% python3 -q
>>> import numpy as np
>>> import numpy.linalg as la
>>> np.set_printoptions(precision=1, suppress=True, linewidth=100, floatmode="fixed")
>>> C = np.array([[0.4, -0.2, -1.0, 0.6, -0.6, 2.9, -0.1, -0.6, -0.3, -0.1, 0.9, 0.4],
...     [0.8, -0.5, 0.6, 1.6, -1.2, 0.7, -0.2, 1.1, -0.5, 0.9, 1.5, 0.4],
...     [-1.0, 0.6, 0.2, 0.1, 0.8, -0.8, -0.7, -1.2, 0.4, 0.6, 0.2, -1.6]])
>>> rng = np.random.default_rng(75)
>>> arr = np.array([[-2, 3, 2],
...     [-3, -1, 3],
...     [-1, -1, -2],
...     [-1, 2, 2],
...     [-1, 0, 1],
...     [3, 0, -1],
...     [-2, -3, -3],
...     [0, 0, -3],
...     [-2, -2, 0],
...     [3, -2, 2],
...     [1, 1, 0],
...     [3, 0, -3],
...     [1, 3, -3],
...     [2, -1, 2],
...     [3, 0, -3],
...     [-2, 1, 2],
...     [3, 2, -1],
...     [0, 2, -1],
...     [2, 3, 0]]) @ C + 0.3 * rng.normal(size=(19, 12))
>>> arr.round(1) + 0
array([[ -0.7,   0.2,   4.3,   3.9,  -0.6,  -5.3,  -1.7,   2.4,   0.5,   4.1,   2.9,  -3.2],
       [ -4.9,   2.9,   3.5,  -3.5,   5.2, -12.1,  -1.5,  -3.0,   2.3,   1.0,  -3.3,  -6.0],
       [  1.0,  -0.3,   0.2,  -2.6,   0.2,  -2.3,   1.9,   1.7,  -0.2,  -1.9,  -2.7,   2.3],
       [ -1.1,   0.2,   2.4,   2.9,   0.0,  -3.2,  -1.6,  -0.2,   0.1,   3.0,   2.0,  -2.5],
       [ -1.4,   1.3,   1.4,  -0.6,   0.7,  -4.0,  -0.3,  -0.1,   0.8,   0.4,  -0.5,  -2.1],
       [  1.8,  -1.0,  -3.5,   1.6,  -2.9,   9.8,   0.3,  -0.7,  -1.3,  -0.6,   2.3,   3.1],
       [ -0.5,   0.4,  -0.7,  -6.5,   2.9,  -5.2,   3.0,   1.5,   1.5,  -4.3,  -6.9,   2.5],
       [  2.8,  -2.0,  -0.9,   0.0,  -2.3,   2.3,   2.0,   4.1,  -1.3,  -1.3,  -0.8,   4.7],
       [ -2.0,   1.4,   1.1,  -4.5,   3.8,  -6.9,   1.3,  -0.9,   1.7,  -1.5,  -4.7,  -1.6],
       [ -2.3,   1.9,  -4.2,  -0.8,   2.5,   5.8,  -1.5,  -6.5,   0.8,  -0.7,   0.0,  -3.3],
       [  0.7,  -1.0,  -0.2,   2.7,  -2.1,   3.6,  -0.2,   0.0,  -0.4,   0.9,   2.7,   1.1],
       [  3.8,  -2.1,  -3.9,   1.6,  -4.4,  11.1,   1.6,   1.6,  -2.2,  -2.0,   2.1,   6.3],
       [  5.3,  -3.9,   0.4,   4.9,  -6.2,   7.4,   0.9,   6.6,  -3.1,   0.9,   4.7,   6.3],
       [ -2.3,   1.7,  -2.1,   0.1,   1.6,   3.4,  -1.5,  -4.4,   1.1,   0.2,   1.2,  -3.1],
       [  4.2,  -3.0,  -3.5,   1.6,  -4.2,  10.7,   1.9,   2.0,  -2.1,  -2.5,   1.7,   5.7],
       [ -2.0,   1.5,   3.1,   0.7,   1.3,  -6.3,  -1.0,  -0.1,   0.8,   2.0,   0.4,  -3.9],
       [  3.9,  -1.9,  -2.2,   5.1,  -4.8,  10.8,   0.0,   1.7,  -2.5,   0.5,   5.4,   4.0],
       [  2.8,  -1.5,   0.6,   3.1,  -4.1,   2.1,   0.4,   3.3,  -1.7,   1.0,   2.4,   2.6],
       [  3.4,  -2.1,   0.0,   5.6,  -5.1,   8.1,  -0.6,   2.3,  -1.5,   2.2,   6.1,   1.8]])
>>> la.cond(arr) > 100
np.True_
>>> print(round(np.log10(la.cond(arr))))
2
>>> np.round(np.abs(la.svd(arr)[2][-1]), 1) + 0
array([0.0, 0.2, 0.6, 0.2, 0.1, 0.3, 0.3, 0.1, 0.0, 0.2, 0.6, 0.0])
>>> la.matrix_rank(arr, rtol=0.1)
np.int64(3)
>>> proj = arr @ la.solve(arr.T @ arr, arr.T)
>>> round(np.trace(proj), 1)
np.float64(12.0)
>>> round(la.norm(arr, 1), 1), round(float(la.norm(arr, np.inf)), 1)
(np.float64(120.4), 50.6)
>>> round(float(la.norm(arr, "nuc")), 1)
89.8
>>> W0 = np.loadtxt("layer6.csv", delimiter=",")
>>> W0
array([[  0.0,  -0.8,  -1.4,   0.3,   1.5,   0.5,  -0.7,  -0.2,  -0.3,  -0.7,  -0.2,   1.5,   0.3],
       [  0.6,  -1.1,   0.7,   1.3,   2.0,  -2.2,   0.7,   0.0,   1.5,  -0.2,  -0.6,   1.1,   1.1],
       [ -1.1,   0.3,  -0.7,  -1.5,  -0.9,  -0.2,  -1.7,  -0.6,   0.9,   0.0,  -1.0,   1.1,   0.3],
       [  0.0,  -0.1,   0.2,  -0.6,  -0.2,   1.2,  -0.4,   0.6,  -0.5,  -0.7,  -1.2,  -1.4,  -0.4],
       [ -0.6,  -0.1,   1.2,   1.2,   0.6,  -0.6,   0.7,   1.6,   1.4,  -0.5,  -2.0,  -2.1,  -0.4],
       [ 26.0,  -6.0, -10.0,  10.0, -14.0,   0.0, -20.0,  22.0,  24.0,   6.0,  -8.0,   2.0, -42.0],
       [ -0.4,   0.2,   1.3,  -1.8,   1.0,   0.9,  -0.5,  -0.4,  -1.3,   0.1,  -0.4,  -0.5,   0.3],
       [ -0.4,   1.5,   0.0,   2.7,  -2.1,   0.5,   0.1,  -0.7,   0.2,   0.3,  -0.5,  -1.2,   0.0],
       [  1.0,   1.5,  -1.3,  -0.2,   0.4,  -0.5,  -0.5,   1.1,  -0.5,   0.5,   0.0,   0.3,   0.1],
       [  2.0,   0.4,  -2.0,   0.3,   1.2,  -0.6,   0.1,   0.3,   0.2,   0.9,   0.1,   0.4,   1.7],
       [  0.7,  -0.7,  -1.1,  -0.5,   0.7,   0.2,  -0.3,  -2.2,   0.2,   0.2,  -0.4,  -0.9,   0.5],
       [  0.1,   0.1,   0.6,   0.6,   0.3,  -0.9,  -0.6,  -0.8,   0.4,  -1.2,  -0.5,  -1.4,  -0.6]])
>>> left, sigma, Vt = la.svd(W0)
>>> print(np.argmax(sigma[:-1] / (sigma[1:] + 1e-6)) + 1)
1
>>> other = left[:, :1] @ np.diag(sigma[:1]) @ Vt[:1]
>>> round(la.norm(W0 - other, 2), 1), round(sigma[1], 1)
(np.float64(5.8), np.float64(5.8))
>>> la.matrix_rank(other)
np.int64(1)
>>> print(round(la.norm(W0 - other) / la.norm(W0), 1))
0.2
>>> la.matrix_rank(W0, rtol=0.05)
np.int64(6)
>>> F = np.load("block0.npy")
>>> print(F)
[[-1.9 -1.2  0.1  2.8  1.5]
 [ 0.4  1.0 -0.9 -1.0 -1.3]
 [ 0.5 -0.4  0.6 -0.1  0.3]
 [-0.3  1.6 -0.6 -2.2 -0.9]]
>>> r = la.matrix_rank(F)
>>> r
np.int64(3)
>>> ns = la.svd(F)[2][r:].T
>>> print([int(la.matrix_rank(F[:i])) for i in range(1, len(F) + 1)])
[1, 2, 3, 3]
>>> np.allclose(F @ ns, 0)
True
>>> np.round(ns @ ns.T, 1) + 0
array([[ 0.2,  0.2, -0.1,  0.1,  0.3],
       [ 0.2,  0.6,  0.2,  0.3,  0.2],
       [-0.1,  0.2,  0.5,  0.2, -0.4],
       [ 0.1,  0.3,  0.2,  0.2,  0.0],
       [ 0.3,  0.2, -0.4,  0.0,  0.5]])
>>> [int(la.matrix_rank(F[:, :j + 1])) for j in range(5)]
[1, 2, 3, 3, 3]
